% ipython --no-banner

In [1]: import numpy as np

In [2]: np.set_printoptions(precision=1, suppress=True, linewidth=120)

In [3]: W0 = np.load("out6.npy")

In [4]: W0
Out[4]: 
array([[3., 2., 2., 2.],
       [2., 3., 2., 2.],
       [2., 2., 3., 2.],
       [2., 2., 2., 3.]])

In [5]: L = np.linalg.cholesky(W0)

In [6]: round(float(np.prod(np.diag(L)) ** 2), 1), np.round(np.linalg.det(W0), 1)
Out[6]: (9.0, np.float64(9.0))

In [7]: np.linalg.eigvalsh(W0).min() > 0
Out[7]: np.True_

In [8]: L
Out[8]: 
array([[1.7, 0. , 0. , 0. ],
       [1.2, 1.3, 0. , 0. ],
       [1.2, 0.5, 1.2, 0. ],
       [1.2, 0.5, 0.3, 1.1]])

In [9]: x = np.array([0, 0, 5, -3])

In [10]: y = L @ x

In [11]: y
Out[11]: array([ 0. ,  0. ,  5.9, -1.7])

In [12]: np.linalg.solve(L, -3 * y)
Out[12]: array([  0.,   0., -15.,   9.])

In [13]: np.sort(np.abs(np.linalg.eigvals(W0)))
Out[13]: array([1., 1., 1., 9.])

In [14]: (W0 + W0.T) / 2
Out[14]: 
array([[3., 2., 2., 2.],
       [2., 3., 2., 2.],
       [2., 2., 3., 2.],
       [2., 2., 2., 3.]])

In [15]: np.linalg.matrix_power(W0, 3)
Out[15]: 
array([[183., 182., 182., 182.],
       [182., 183., 182., 182.],
       [182., 182., 183., 182.],
       [182., 182., 182., 183.]])

In [16]: np.allclose(W0 @ W0.T, W0.T @ W0)
Out[16]: True

In [17]: np.trace(W0)
Out[17]: np.float64(12.0)

In [18]: round(np.linalg.det(W0), 1)
Out[18]: np.float64(9.0)

In [19]: t = np.radians(30)

In [20]: r_ = np.eye(4)

In [21]: r_[0, 0] = r_[2, 2] = np.cos(t)

In [22]: r_[0, 2], r_[2, 0] = -np.sin(t), np.sin(t)

In [23]: r_
Out[23]: 
array([[ 0.9,  0. , -0.5,  0. ],
       [ 0. ,  1. ,  0. ,  0. ],
       [ 0.5,  0. ,  0.9,  0. ],
       [ 0. ,  0. ,  0. ,  1. ]])

In [24]: out = W0 @ r_.T

In [25]: np.linalg.svd(W0, compute_uv=False), np.linalg.svd(out, compute_uv=False)
Out[25]: (array([9., 1., 1., 1.]), array([9., 1., 1., 1.]))

In [26]: np.allclose(np.linalg.norm(W0, axis=1), np.linalg.norm(out, axis=1))
Out[26]: True
